>>> import numpy as np
>>> np.set_printoptions(suppress=True, linewidth=200)
>>> E = np.array([[1, 5, 4, -5],
...     [5, 34, 23, -34],
...     [4, 23, 26, -35],
...     [-5, -34, -35, 50]])
>>> C2 = E.T @ E
>>> print(np.round(np.linalg.svd(E, compute_uv=False) ** 2, 2) + 0)
[10205.96    77.69     1.35     0.  ]
>>> print(np.round(np.linalg.eigvalsh(C2)[::-1], 2) + 0)
[10205.96    77.69     1.35     0.  ]
>>> print(np.allclose(C2, C2.T))
True
>>> print(C2)
[[   67   437   398  -565]
 [  437  2866  2590 -3686]
 [  398  2590  2446 -3462]
 [ -565 -3686 -3462  4906]]
>>> print(np.diag(C2))
[  67 2866 2446 4906]
>>> def softmax(z):
...     e = np.exp(z - z.max(axis=-1, keepdims=True))
...     return e / e.sum(axis=-1, keepdims=True)
... 
>>> print(softmax(E).sum(axis=1))
[1. 1. 1. 1.]
>>> S = E @ E.T / np.sqrt(4)
>>> print(softmax(S)[3] @ E)
[ -5. -34. -35.  50.]
>>> print(np.round(softmax(S), 2) + 0)
[[0. 1. 0. 0.]
 [0. 1. 0. 0.]
 [0. 1. 0. 0.]
 [0. 0. 0. 1.]]
>>> print(np.round(softmax(S + np.triu(np.full(S.shape, -np.inf), 1)), 2) + 0)
[[1. 0. 0. 0.]
 [0. 1. 0. 0.]
 [0. 1. 0. 0.]
 [0. 0. 0. 1.]]
>>> w1 = np.array([[5, 5], [2, 0], [-3, 4], [-3, -1]])
>>> beta = np.array([-3, 2])
>>> hid = np.maximum(E @ w1 + beta, 0)
>>> print(np.linalg.matrix_rank(hid))
2
>>> W2 = np.array([[1, -1, 2], [-2, 0, 1]])
>>> print((hid @ W2).round(6).argmax(axis=1))
[2 2 2 0]
>>> J = np.array([[3, -3, 0, -1, 0],
...     [-1, 9, -3, 2, 2],
...     [-3, -3, 3, 1, -1],
...     [1, 1, 0, -3, -3],
...     [0, 0, 0, -3, 2]])
>>> print(J)
[[ 3 -3  0 -1  0]
 [-1  9 -3  2  2]
 [-3 -3  3  1 -1]
 [ 1  1  0 -3 -3]
 [ 0  0  0 -3  2]]
>>> rng = np.random.default_rng(321)
>>> idx = rng.permutation(5)
>>> other = J[:, idx] * rng.choice([-1, 1], 5)
>>> print(other)
[[ 0  3  3  1  0]
 [ 3 -9 -1 -2  2]
 [-3  3 -3 -1 -1]
 [ 0 -1  1  3 -3]
 [ 0  0  0  3  2]]
>>> U, _, VT = np.linalg.svd(J.T @ other)
>>> print(idx)
[2 1 0 3 4]
>>> r0 = np.array([1, 5, 0])
>>> print(np.array([np.convolve(row, r0, "same") for row in J]))
[[ 12 -15  -1  -5   0]
 [  4  42 -13  12  10]
 [-18 -12  16   4  -5]
 [  6   5  -3 -18 -15]
 [  0   0  -3 -13  10]]
>>> t3 = np.stack([E, -3 * E, E[::-1]])
>>> print(np.linalg.matrix_rank(t3.reshape(3, -1)))
2
>>> print((t3 @ E.T).shape)
(3, 4, 4)
>>> print(t3.shape)
(3, 4, 4)
>>> print(np.linalg.matrix_rank(t3))
[3 3 3]
>>> print(t3.sum(axis=0))
[[  -7  -44  -43   60]
 [  -6  -45  -20   33]
 [  -3  -12  -29   36]
 [  11   73   74 -105]]
>>> print(np.einsum("bij,cij->bc", t3, t3))
[[ 10285 -30855   4050]
 [-30855  92565 -12150]
 [  4050 -12150  10285]]
>>> print(np.round(np.linalg.norm(t3, axis=(1, 2)), 2))
[101.41 304.24 101.41]
>>> K = np.loadtxt("x.csv", delimiter=",")
>>> print(K)
[[ -0.78   3.65  -1.82  -3.31  -1.32]
 [ -1.37   7.86   4.28  -3.12   9.42]
 [  4.93 -12.65   6.11   2.75  -7.  ]
 [  9.17   2.57   9.     3.53  -3.11]
 [  2.57   7.43  -4.08   2.67   0.73]
 [ 17.29 -15.27   7.73   5.5   -6.77]
 [  2.46   1.48   3.9  -12.85  11.21]
 [ -2.34   7.02  -4.05  -1.75   1.04]
 [ 22.14  -3.26  10.8    3.   -10.51]
 [  9.17 -14.07   6.51  -2.89  -4.34]
 [  4.39   3.07  -3.97   5.36  -0.98]
 [ -3.98  14.11  -1.8    1.6    5.65]
 [ -5.72   2.58  -0.37   6.65 -10.05]
 [ -8.56   2.95  -0.5    1.64   0.3 ]
 [ -0.35  -0.67  -7.04  -3.75   3.03]
 [  8.35 -12.75   7.96   8.1   -7.3 ]
 [  2.88   6.25  -3.6   -1.32  -1.83]
 [ -7.43  12.19  -2.56   4.21   8.36]
 [ -0.59   7.08  -0.67   4.49   0.18]
 [ -1.97   1.93  -5.65   0.74  -6.14]
 [ -6.38  13.34  -5.95  -7.85   8.45]
 [  1.87 -15.74   7.95   0.26  -2.62]
 [ -5.47  -9.97   8.18  -5.13   2.35]
 [ -4.97  14.62  -5.56   2.78   1.86]
 [ -4.3    8.33  -0.51   0.24   3.93]
 [  2.22  -6.26   7.67 -13.37  10.2 ]
 [  9.87   8.01  -4.65   3.41   4.18]
 [  0.61  -6.     3.52  -2.89   1.52]
 [  0.3  -11.96  -2.44   8.42  -7.69]
 [ -2.66  -0.53  -9.15   9.75 -12.03]
 [ -4.39   9.47  -3.53   3.37  -1.7 ]
 [ -0.54  -6.32   5.73   4.26   0.94]]
>>> hat = K @ np.linalg.solve(K.T @ K, K.T)
>>> print(np.linalg.matrix_rank(np.eye(32) - hat))
27
>>> print(np.round(np.linalg.eigvalsh(hat), 2) + 0)
[0. 0. 0. 0. 0. 0. 0. 0. 0. 0. 0. 0. 0. 0. 0. 0. 0. 0. 0. 0. 0. 0. 0. 0. 0. 0. 0. 1. 1. 1. 1. 1.]
>>> print(np.round(hat @ K[:, 4], 2))
[ -1.32   9.42  -7.    -3.11   0.73  -6.77  11.21   1.04 -10.51  -4.34  -0.98   5.65 -10.05   0.3    3.03  -7.3   -1.83   8.36   0.18  -6.14   8.45  -2.62   2.35   1.86   3.93  10.2    4.18   1.52
  -7.69 -12.03  -1.7    0.94]
>>> print(np.allclose(hat @ hat, hat))
True
